$ python -q
>>> import numpy as np
>>> np.set_printoptions(suppress=True, linewidth=120)
>>> data = np.load("layer2.npy")
>>> data
array([[ 0., -3.,  0.,  0.],
       [-3., -4., -3.,  0.],
       [ 0., -3., -4., -3.],
       [ 0.,  0., -3., -2.]])
>>> left, s, VT = np.linalg.svd(data)
>>> np.argmax(s[:-1] / (s[1:] + 1e-6)) + 1
np.int64(3)
>>> s.round(2)
array([8.27, 4.08, 2.23, 0.12])
>>> A2 = left[:, :3] @ np.diag(s[:3]) @ VT[:3]
>>> np.linalg.matrix_rank(data, rtol=0.05)
np.int64(3)
>>> np.linalg.matrix_rank(A2)
np.int64(3)
>>> round(float(np.linalg.norm(data - A2, 2)), 2), round(float(s[3]), 2)
(0.12, 0.12)
>>> round(np.linalg.norm(data - A2) / np.linalg.norm(data), 2)
np.float64(0.01)
>>> np.round(np.abs(data - A2).max(), 2)
np.float64(0.06)
>>> u = np.array([4, 8])
>>> np.polyval(u, data[2])
array([ 8., -4., -8., -4.])
>>> np.correlate(data[2], data[0], "full")
array([ 0.,  0.,  0.,  9., 12.,  9.,  0.])
>>> u = np.array([0, -1, -1, -2, 1, 2, 0, 2, 1, 0, 1])
>>> M = np.array([np.roll(u, i) for i in range(11)])
>>> M
array([[ 0, -1, -1, -2,  1,  2,  0,  2,  1,  0,  1],
       [ 1,  0, -1, -1, -2,  1,  2,  0,  2,  1,  0],
       [ 0,  1,  0, -1, -1, -2,  1,  2,  0,  2,  1],
       [ 1,  0,  1,  0, -1, -1, -2,  1,  2,  0,  2],
       [ 2,  1,  0,  1,  0, -1, -1, -2,  1,  2,  0],
       [ 0,  2,  1,  0,  1,  0, -1, -1, -2,  1,  2],
       [ 2,  0,  2,  1,  0,  1,  0, -1, -1, -2,  1],
       [ 1,  2,  0,  2,  1,  0,  1,  0, -1, -1, -2],
       [-2,  1,  2,  0,  2,  1,  0,  1,  0, -1, -1],
       [-1, -2,  1,  2,  0,  2,  1,  0,  1,  0, -1],
       [-1, -1, -2,  1,  2,  0,  2,  1,  0,  1,  0]])
>>> A2 = np.array([[-2, 2],
...     [2, -1],
...     [0, 0],
...     [-3, 0],
...     [-3, -1],
...     [2, 1],
...     [3, -2],
...     [3, 1],
...     [1, -3],
...     [2, 0],
...     [-3, 3]])
>>> np.linalg.matrix_rank(M @ A2)
np.int64(2)
>>> np.einsum("ik,kj->ij", M, A2)
array([[  9,   4],
       [ 19,  -5],
       [ 14,   1],
       [ -8,   7],
       [-11,  -1],
       [-11,  10],
       [-16,  10],
       [ -1,  -6],
       [  6,  -8],
       [  3,  -6],
       [  2,  -6]])
>>> np.linalg.matrix_rank(np.vstack([M, A2.T]))
np.int64(11)
>>> A2.T @ M.T
array([[  9,  19,  14,  -8, -11, -11, -16,  -1,   6,   3,   2],
       [  4,  -5,   1,   7,  -1,  10,  10,  -6,  -8,  -6,  -6]])
>>> M @ A2
array([[  9,   4],
       [ 19,  -5],
       [ 14,   1],
       [ -8,   7],
       [-11,  -1],
       [-11,  10],
       [-16,  10],
       [ -1,  -6],
       [  6,  -8],
       [  3,  -6],
       [  2,  -6]])
>>> np.vstack([M, A2.T]).shape
(13, 11)
>>> np.einsum("ik,kj->ji", M, A2)
array([[  9,  19,  14,  -8, -11, -11, -16,  -1,   6,   3,   2],
       [  4,  -5,   1,   7,  -1,  10,  10,  -6,  -8,  -6,  -6]])
>>> X = np.loadtxt("run13.csv", delimiter=",")
>>> X
array([[0., 1., 0., 0., 0., 0., 0., 0., 0., 0.],
       [0., 0., 0., 0., 0., 1., 0., 0., 0., 0.],
       [0., 0., 0., 1., 0., 0., 0., 0., 0., 0.],
       [0., 0., 0., 0., 0., 0., 0., 0., 0., 1.],
       [0., 0., 0., 0., 0., 0., 1., 0., 0., 0.],
       [0., 0., 1., 0., 0., 0., 0., 0., 0., 0.],
       [0., 0., 0., 0., 0., 0., 0., 0., 1., 0.],
       [0., 0., 0., 0., 1., 0., 0., 0., 0., 0.],
       [0., 0., 0., 0., 0., 0., 0., 1., 0., 0.],
       [1., 0., 0., 0., 0., 0., 0., 0., 0., 0.]])
>>> x = np.array([2, 2, 0, -1, 1, 2, 2, -2, 2, 0, 1])
>>> rhs = M @ x
>>> rhs
array([ 4, 11, -3, -1,  7,  3,  6,  3, -1, -1, -1])
>>> np.round(np.linalg.solve(M, rhs + M[:, 0]), 2) + 0
array([ 3.,  2.,  0., -1.,  1.,  2.,  2., -2.,  2.,  0.,  1.])
>>> np.round(np.linalg.solve(M.T, M[9]), 2) + 0
array([0., 0., 0., 0., 0., 0., 0., 0., 0., 1., 0.])
>>> X.sum(axis=1)
array([1., 1., 1., 1., 1., 1., 1., 1., 1., 1.])
>>> np.round(np.linalg.matrix_power(X, 2), 2)
array([[0., 0., 0., 0., 0., 1., 0., 0., 0., 0.],
       [0., 0., 1., 0., 0., 0., 0., 0., 0., 0.],
       [0., 0., 0., 0., 0., 0., 0., 0., 0., 1.],
       [1., 0., 0., 0., 0., 0., 0., 0., 0., 0.],
       [0., 0., 0., 0., 0., 0., 0., 0., 1., 0.],
       [0., 0., 0., 1., 0., 0., 0., 0., 0., 0.],
       [0., 0., 0., 0., 0., 0., 0., 1., 0., 0.],
       [0., 0., 0., 0., 0., 0., 1., 0., 0., 0.],
       [0., 0., 0., 0., 1., 0., 0., 0., 0., 0.],
       [0., 1., 0., 0., 0., 0., 0., 0., 0., 0.]])
>>> np.round(np.linalg.matrix_power(X, 100), 2)
array([[0., 0., 0., 1., 0., 0., 0., 0., 0., 0.],
       [0., 0., 0., 0., 0., 0., 0., 0., 0., 1.],
       [0., 1., 0., 0., 0., 0., 0., 0., 0., 0.],
       [0., 0., 0., 0., 0., 1., 0., 0., 0., 0.],
       [0., 0., 0., 0., 1., 0., 0., 0., 0., 0.],
       [1., 0., 0., 0., 0., 0., 0., 0., 0., 0.],
       [0., 0., 0., 0., 0., 0., 1., 0., 0., 0.],
       [0., 0., 0., 0., 0., 0., 0., 1., 0., 0.],
       [0., 0., 0., 0., 0., 0., 0., 0., 1., 0.],
       [0., 0., 1., 0., 0., 0., 0., 0., 0., 0.]])
>>> np.round(np.sort(np.abs(np.linalg.eigvals(X)))[::-1], 2)
array([1., 1., 1., 1., 1., 1., 1., 1., 1., 1.])
>>> X @ np.ones(10)
array([1., 1., 1., 1., 1., 1., 1., 1., 1., 1.])
>>> pr = np.eye(10)[5]
>>> for _ in range(3):
...     pr = pr @ X
...     print(pr.round(2))
... 
[0. 0. 1. 0. 0. 0. 0. 0. 0. 0.]
[0. 0. 0. 1. 0. 0. 0. 0. 0. 0.]
[0. 0. 0. 0. 0. 0. 0. 0. 0. 1.]
>>> np.round(np.linalg.norm(M, axis=0), 2)
array([4.12, 4.12, 4.12, 4.12, 4.12, 4.12, 4.12, 4.12, 4.12, 4.12, 4.12])
>>> np.round(np.linalg.norm(M) ** 2 / np.linalg.norm(M, 2) ** 2, 2)
np.float64(4.27)
>>> M[4] @ M[10]
np.int64(-4)
